$ python3 -q
>>> import numpy as np
>>> np.set_printoptions(suppress=True, linewidth=200)
>>> def rnd(a):
...     return np.round(a, 1) + 0
... 
>>> mat = np.load("mat.npy")
>>> rnd(mat)
array([[-0.1, -0.6, -0.8],
       [-0.5, -0.7,  0.5],
       [-0.9,  0.4, -0.2]])
>>> # keeps lengths
>>> rng = np.random.default_rng(1325)
>>> labels = rng.permutation(3)
>>> labels
array([1, 2, 0])
>>> Y = mat[labels][:, labels]
>>> rnd(np.sort(np.abs(np.linalg.eigvals(Y))))
array([1., 1., 1.])
>>> hat = np.triu(np.array([[2, 1, -1], [-2, -1, -2], [1, 2, 2]]), 1) + np.eye(3)
>>> Y = hat @ mat @ np.linalg.inv(hat)
>>> rnd(hat @ mat - mat @ hat)
array([[ 0.4, -1. , -0.5],
       [ 1.7, -0.4, -1.5],
       [ 0. ,  0.9,  0. ]])
>>> rnd(np.trace(Y)), rnd(np.trace(mat))
(np.float64(-1.0), np.float64(-1.0))
>>> np.linalg.matrix_rank(Y)
np.int64(3)
>>> rnd(Y)
array([[ 0.3, -2. , -3.8],
       [ 1.3, -2.8, -3.5],
       [-0.9,  1.3,  1.6]])
>>> ang = np.deg2rad(73)
>>> X = np.eye(4)
>>> X[np.ix_([1, 0], [1, 0])] = [[np.cos(ang), -np.sin(ang)], [np.sin(ang), np.cos(ang)]]
>>> rnd(X)
array([[ 0.3,  1. ,  0. ,  0. ],
       [-1. ,  0.3,  0. ,  0. ],
       [ 0. ,  0. ,  1. ,  0. ],
       [ 0. ,  0. ,  0. ,  1. ]])
>>> q = X.astype(float).copy()
>>> for j in range(4):
...     q[:, j] -= q[:, :j] @ (q[:, :j].T @ q[:, j])
...     q[:, j] /= np.linalg.norm(q[:, j])
... 
>>> rnd(q)
array([[ 0.3,  1. ,  0. ,  0. ],
       [-1. ,  0.3,  0. ,  0. ],
       [ 0. ,  0. ,  1. ,  0. ],
       [ 0. ,  0. ,  0. ,  1. ]])
>>> rnd(q.T @ q)
array([[1., 0., 0., 0.],
       [0., 1., 0., 0.],
       [0., 0., 1., 0.],
       [0., 0., 0., 1.]])
>>> Y = np.array([[7, 5, 9], [3, 9, 8]])
>>> C = np.kron(Y, q)
>>> rnd(C)
array([[ 2. ,  6.7,  0. ,  0. ,  1.5,  4.8,  0. ,  0. ,  2.6,  8.6,  0. ,  0. ],
       [-6.7,  2. ,  0. ,  0. , -4.8,  1.5,  0. ,  0. , -8.6,  2.6,  0. ,  0. ],
       [ 0. ,  0. ,  7. ,  0. ,  0. ,  0. ,  5. ,  0. ,  0. ,  0. ,  9. ,  0. ],
       [ 0. ,  0. ,  0. ,  7. ,  0. ,  0. ,  0. ,  5. ,  0. ,  0. ,  0. ,  9. ],
       [ 0.9,  2.9,  0. ,  0. ,  2.6,  8.6,  0. ,  0. ,  2.3,  7.7,  0. ,  0. ],
       [-2.9,  0.9,  0. ,  0. , -8.6,  2.6,  0. ,  0. , -7.7,  2.3,  0. ,  0. ],
       [ 0. ,  0. ,  3. ,  0. ,  0. ,  0. ,  9. ,  0. ,  0. ,  0. ,  8. ,  0. ],
       [ 0. ,  0. ,  0. ,  3. ,  0. ,  0. ,  0. ,  9. ,  0. ,  0. ,  0. ,  8. ]])
>>> U, sigma, Vh = np.linalg.svd(C, full_matrices=False)
>>> rnd(sigma / sigma[0])
array([1. , 1. , 1. , 1. , 0.2, 0.2, 0.2, 0.2])
>>> np.allclose(U * sigma @ Vh, C)
True
>>> (sigma > 1e-8).sum()
np.int64(8)
>>> rnd(sigma)
array([17.1, 17.1, 17.1, 17.1,  4.1,  4.1,  4.1,  4.1])
>>> x = np.array([2, 0, 0, 5])
>>> h1 = np.maximum(X @ x, 0)
>>> rnd(np.maximum(X @ x, 0) - np.maximum(-X @ x, 0))
array([ 0.6, -1.9,  0. ,  5. ])
>>> rnd(h1)
array([0.6, 0. , 0. , 5. ])
>>> rnd(X.T @ h1)
array([0.2, 0.6, 0. , 5. ])
>>> rnd(X * (h1 > 1e-9)[:, None])
array([[0.3, 1. , 0. , 0. ],
       [0. , 0. , 0. , 0. ],
       [0. , 0. , 0. , 0. ],
       [0. , 0. , 0. , 1. ]])
>>> rnd(np.maximum(X @ (3 * x), 0))
array([ 1.8,  0. ,  0. , 15. ])
>>> arr = np.load("arr.npy")
>>> arr
array([[ 0,  0,  3],
       [ 0,  0,  0],
       [ 0, -3,  0],
       [ 0,  0,  0]])
>>> U, sigma = np.linalg.svd(arr)
Traceback (most recent call last):
  File "<python-input-42>", line 1, in <module>
    U, sigma = np.linalg.svd(arr)
    ^^^^^^^^
ValueError: too many values to unpack (expected 2)
>>> U, sigma, Vh = np.linalg.svd(arr, full_matrices=False)
>>> np.allclose(U * sigma @ Vh, arr)
True
>>> U.T @ U
array([[1., 0., 0.],
       [0., 1., 0.],
       [0., 0., 1.]])
>>> sigma
array([ 3.,  3., -0.])
>>> Vh @ Vh.T
array([[1., 0., 0.],
       [0., 1., 0.],
       [0., 0., 1.]])
>>> rnd(np.sqrt((sigma ** 2).sum())), rnd(np.linalg.norm(arr))
(np.float64(4.2), np.float64(4.2))
>>> try:
...     np.linalg.inv(arr)
... except np.linalg.LinAlgError as e:
...     print(e)
... 
Last 2 dimensions of the array must be square
>>> rnd(arr @ np.linalg.pinv(arr) @ arr)
array([[ 0.,  0.,  3.],
       [ 0.,  0.,  0.],
       [ 0., -3.,  0.],
       [ 0.,  0.,  0.]])
>>> r = np.linalg.matrix_rank(arr)
>>> r
np.int64(2)
>>> N = np.linalg.svd(arr)[2][r:].T
>>> N @ N.T
array([[1., 0., 0.],
       [0., 0., 0.],
       [0., 0., 0.]])
>>> rnd(np.linalg.pinv(arr))
array([[ 0. ,  0. ,  0. ,  0. ],
       [ 0. ,  0. , -0.3,  0. ],
       [ 0.3,  0. ,  0. ,  0. ]])
>>> rnd(np.linalg.norm(arr, axis=0))
array([0., 3., 3.])
>>> arr[:, 0] @ arr[:, 1]
np.int64(0)
>>> rnd(np.linalg.svd(arr, compute_uv=False))
array([3., 3., 0.])
>>> arr @ arr.T
array([[9, 0, 0, 0],
       [0, 0, 0, 0],
       [0, 0, 9, 0],
       [0, 0, 0, 0]])
>>> feats = np.load("x.npy")
>>> feats
array([[-0.9,  4.2,  1.1],
       [ 0.4, -2.2, -0.7],
       [ 0. ,  0.1,  0.1],
       [-0.5,  2. ,  0.6],
       [ 0.2, -2.2, -0.6],
       [-0.1, -0.1,  0.2],
       [-0.3,  2. ,  0.8],
       [-0.4,  2.1,  0.6],
       [ 0.1,  0. , -0.1],
       [-0.8,  4.1,  1.3],
       [-0.1, -0.1,  0. ],
       [-0.1,  0.3,  0. ],
       [ 0.8, -4. , -1.2],
       [-0.8,  4.2,  1.4]])
>>> # column 1 dominates
>>> Xs = feats - feats.mean(axis=0)
>>> vecs = np.linalg.svd(Xs)[2][:1]
>>> Y = Xs - Xs @ vecs.T @ vecs
>>> rnd(np.diag(vecs.T @ vecs))
array([0. , 0.9, 0.1])
>>> rnd((Xs @ vecs.T).std(axis=0))
array([2.6])
>>> Xs = (feats - feats.mean(axis=0)) / feats.std(axis=0)
>>> np.argwhere(np.abs(Xs) > 2)
array([[12,  0]])
>>> b = np.linalg.lstsq(np.delete(Xs, 2, axis=1), Xs[:, 2])[0]
>>> rnd(1 - np.var(Xs[:, 2] - np.delete(Xs, 2, axis=1) @ b))
np.float64(1.0)
>>> rnd(b)
array([0., 1.])
>>> np.abs(b).argmax()
np.int64(1)
>>> u = np.array([-2, 4])
>>> np.convolve(feats[6], u)
array([ 0.6, -5.2,  6.4,  3.2])
>>> W0 = np.loadtxt("sample19.csv", delimiter=",")
>>> rnd(W0)
array([[-0.1, -0.3, -0.1],
       [ 0.8, -0.5, -0.3],
       [-0.4, -0.1, -0.9],
       [ 0.4,  0.8, -0.4]])
>>> # keeps lengths
>>> u = np.array([-1, 0, -1])
>>> rnd(np.array([np.convolve(row, u, "same") for row in W0]))
array([[ 0.3,  0.2,  0.3],
       [ 0.5, -0.6,  0.5],
       [ 0.1,  1.3,  0.1],
       [-0.8,  0. , -0.8]])
>>> rnd(np.polyval(u, W0[3]))
array([-1.2, -1.7, -1.1])
>>> rnd(np.convolve(W0[3], u))
array([-0.4, -0.8,  0. , -0.8,  0.4])
>>> x = np.array([0, 5, 5])
>>> np.sign((W0 @ x).round(6))
array([-1., -1., -1.,  1.])
>>> np.linalg.norm(W0 @ x) <= np.linalg.norm(W0, 2) * np.linalg.norm(x) + 1e-9
np.True_
>>> rnd(W0 @ np.ones(3))
array([-0.5,  0.1, -1.4,  0.9])
>>> rnd(W0 @ x)
array([-2. , -3.8, -5.1,  2.4])
>>> rnd(W0 @ (2 * x))
array([ -3.9,  -7.5, -10.3,   4.7])
>>> rnd(np.einsum("ij,j->i", W0, x))
array([-2. , -3.8, -5.1,  2.4])
>>> rnd(W0 * x)
array([[ 0. , -1.3, -0.7],
       [ 0. , -2.4, -1.3],
       [ 0. , -0.7, -4.4],
       [ 0. ,  4.1, -1.8]])
>>> rnd(np.linalg.svd(W0, compute_uv=False))
array([1., 1., 1.])
>>> rnd(W0.T @ W0)
array([[1., 0., 0.],
       [0., 1., 0.],
       [0., 0., 1.]])
>>> rnd(W0[:, 1] @ W0[:, 2])
np.float64(0.0)
>>> data = np.load("a.npy")
>>> data
array([[-3,  3,  0,  0],
       [-2,  3,  0,  0],
       [ 0,  0, -3,  3],
       [ 0,  0, -2,  3]])
>>> # splits into 2 blocks
>>> q, vecs = np.linalg.qr(data[:, :1])[0], np.linalg.qr(data[:, 1:])[0]
>>> sigma = np.linalg.svd(q.T @ vecs, compute_uv=False)
>>> rnd(sigma)
array([1.])
>>> (sigma > 0.9).sum()
np.int64(1)
>>> rnd(np.degrees(np.arccos(sigma.clip(0, 1))))
array([11.3])
>>> Y = np.linalg.inv(data)
>>> rnd(Y)
array([[-1. ,  1. ,  0. ,  0. ],
       [-0.7,  1. ,  0. ,  0. ],
       [ 0. ,  0. , -1. ,  1. ],
       [ 0. ,  0. , -0.7,  1. ]])
>>> (np.abs(Y) > 1e-9).astype(int)
array([[1, 1, 0, 0],
       [1, 1, 0, 0],
       [0, 0, 1, 1],
       [0, 0, 1, 1]])
>>> rnd(np.linalg.slogdet(data)[0])
np.float64(1.0)
>>> rnd(np.linalg.det(data) * Y)
array([[-9.,  9.,  0.,  0.],
       [-6.,  9.,  0.,  0.],
       [ 0.,  0., -9.,  9.],
       [ 0.,  0., -6.,  9.]])
>>> rnd(np.linalg.inv(Y))
array([[-3.,  3.,  0.,  0.],
       [-2.,  3.,  0.,  0.],
       [ 0.,  0., -3.,  3.],
       [ 0.,  0., -2.,  3.]])
>>> rnd(np.linalg.det(data.T))
np.float64(9.0)
>>> rnd(np.linalg.det(2 * data)), rnd(np.linalg.det(data))
(np.float64(144.0), np.float64(9.0))
>>> np.einsum("ij,ji->", data, data)
np.int64(12)
>>> M = np.loadtxt("block13.csv", delimiter=",")
>>> M
array([[ 94., -78., -75.,  -9.],
       [-78., 135.,  42.,  -8.],
       [-75.,  42.,  95., -45.],
       [ -9.,  -8., -45., 114.]])
>>> w, vecs = np.linalg.eigh(M)
>>> x = np.array([2, 2, 2, 1])
>>> np.abs(M).sum(axis=1).max(), rnd(np.abs(w).max())
(np.float64(263.0), np.float64(243.9))
>>> rnd(vecs * np.abs(w) @ vecs.T)
array([[ 94., -78., -75.,  -9.],
       [-78., 135.,  42.,  -8.],
       [-75.,  42.,  95., -45.],
       [ -9.,  -8., -45., 114.]])
>>> (np.sign(vecs[:, -1].round(6)) == np.sign(vecs[0, -1].round(6))).astype(int)
array([1, 0, 0, 1])
>>> rnd(np.linalg.eigvalsh(M[1:, 1:]))
array([ 48.5, 116.6, 178.9])
